% python3 -q
>>> import numpy as np
>>> import numpy.linalg as la
>>> np.set_printoptions(precision=2, suppress=True, linewidth=200, sign=" ")
>>> rnd = lambda a: np.round(a, 2) + 0
>>> mat = np.loadtxt("case14.csv", delimiter=",")
>>> mat
array([[ 0.,  0.,  0.,  0.,  0.,  0.,  0.,  0.,  0.,  1., -2.],
       [ 0.,  0.,  0.,  0.,  0.,  0.,  0.,  0.,  0., -1., -1.],
       [ 0.,  0.,  0.,  0.,  0.,  0.,  0.,  0.,  0.,  2.,  2.],
       [ 0.,  0.,  0.,  0.,  0.,  0.,  0.,  0.,  0.,  0.,  3.],
       [ 0.,  0.,  0.,  0.,  0.,  0.,  0.,  0.,  0.,  2.,  0.],
       [ 0.,  0.,  0.,  0.,  0.,  0.,  0.,  0.,  0.,  2., -1.],
       [ 0.,  0.,  0.,  0.,  0.,  0.,  0.,  0.,  0.,  3.,  3.],
       [ 0.,  0.,  0.,  0.,  0.,  0.,  0.,  0.,  0.,  2., -2.],
       [ 0.,  0.,  0.,  0.,  0.,  0.,  0.,  0.,  0., -1., -1.],
       [ 1., -1.,  2.,  0.,  2.,  2.,  3.,  2., -1.,  0.,  0.],
       [-2., -1.,  2.,  3.,  0., -1.,  3., -2., -1.,  0.,  0.]])
>>> evals, V = la.eigh(mat)
>>> rnd(np.abs(V[:, -1]))
array([ 0.12,  0.16,  0.32,  0.28,  0.13,  0.04,  0.48,  0.06,  0.16,  0.41,  0.58])
>>> rnd(evals.sum()), np.trace(mat)
(np.float64(0.0), np.float64(0.0))
>>> rnd(la.eigvalsh(mat + -3 * np.eye(11)))
array([-9.16, -7.8 , -3.  , -3.  , -3.  , -3.  , -3.  , -3.  , -3.  ,  1.8 ,  3.16])
>>> rnd(la.svd(mat, compute_uv=False))
array([ 6.16,  6.16,  4.8 ,  4.8 ,  0.  ,  0.  ,  0.  ,  0.  ,  0.  ,  0.  ,  0.  ])
>>> rnd(evals)
array([-6.16, -4.8 ,  0.  ,  0.  ,  0.  ,  0.  ,  0.  ,  0.  ,  0.  ,  4.8 ,  6.16])
>>> (evals > 1e-8).sum(), (evals < -1e-8).sum()
(np.int64(2), np.int64(2))
>>> rnd(V @ np.diag(evals) @ V.T)
array([[ 0.,  0.,  0.,  0.,  0.,  0.,  0.,  0.,  0.,  1., -2.],
       [ 0.,  0.,  0.,  0.,  0.,  0.,  0.,  0.,  0., -1., -1.],
       [ 0.,  0.,  0.,  0.,  0.,  0.,  0.,  0.,  0.,  2.,  2.],
       [ 0.,  0.,  0.,  0.,  0.,  0.,  0.,  0.,  0.,  0.,  3.],
       [ 0.,  0.,  0.,  0.,  0.,  0.,  0.,  0.,  0.,  2.,  0.],
       [ 0.,  0.,  0.,  0.,  0.,  0.,  0.,  0.,  0.,  2., -1.],
       [ 0.,  0.,  0.,  0.,  0.,  0.,  0.,  0.,  0.,  3.,  3.],
       [ 0.,  0.,  0.,  0.,  0.,  0.,  0.,  0.,  0.,  2., -2.],
       [ 0.,  0.,  0.,  0.,  0.,  0.,  0.,  0.,  0., -1., -1.],
       [ 1., -1.,  2.,  0.,  2.,  2.,  3.,  2., -1.,  0.,  0.],
       [-2., -1.,  2.,  3.,  0., -1.,  3., -2., -1.,  0.,  0.]])
>>> rnd(la.eigvalsh(mat @ mat))
array([  0.  ,   0.  ,   0.  ,   0.  ,   0.  ,   0.  ,   0.  ,  23.07,  23.07,  37.93,  37.93])
>>> np.abs(V[:, -1]).round(6).argmax()
np.int64(10)
>>> rnd(V.T @ V)
array([[ 1.,  0.,  0.,  0.,  0.,  0.,  0.,  0.,  0.,  0.,  0.],
       [ 0.,  1.,  0.,  0.,  0.,  0.,  0.,  0.,  0.,  0.,  0.],
       [ 0.,  0.,  1.,  0.,  0.,  0.,  0.,  0.,  0.,  0.,  0.],
       [ 0.,  0.,  0.,  1.,  0.,  0.,  0.,  0.,  0.,  0.,  0.],
       [ 0.,  0.,  0.,  0.,  1.,  0.,  0.,  0.,  0.,  0.,  0.],
       [ 0.,  0.,  0.,  0.,  0.,  1.,  0.,  0.,  0.,  0.,  0.],
       [ 0.,  0.,  0.,  0.,  0.,  0.,  1.,  0.,  0.,  0.,  0.],
       [ 0.,  0.,  0.,  0.,  0.,  0.,  0.,  1.,  0.,  0.,  0.],
       [ 0.,  0.,  0.,  0.,  0.,  0.,  0.,  0.,  1.,  0.,  0.],
       [ 0.,  0.,  0.,  0.,  0.,  0.,  0.,  0.,  0.,  1.,  0.],
       [ 0.,  0.,  0.,  0.,  0.,  0.,  0.,  0.,  0.,  0.,  1.]])
>>> np.unique(evals.round(6) + 0, return_counts=True)[1]
array([ 1,  1,  7,  1,  1])
>>> evals, V = la.eigh(mat)
>>> x0 = np.array([-1, 0, -1, -1, 0, -2, 1, -2, 2, 3, 3])
>>> x0 @ mat @ x0
np.float64(-36.0)
>>> (np.sign(V[:, -1].round(6)) == np.sign(V[0, -1].round(6))).astype(int)
array([ 1,  1,  0,  0,  0,  0,  0,  1,  1,  0,  0])
>>> rnd(la.eigvalsh(mat[1:, 1:]))
array([-6.09, -4.35,  0.  ,  0.  ,  0.  ,  0.  ,  0.  ,  0.  ,  4.35,  6.09])
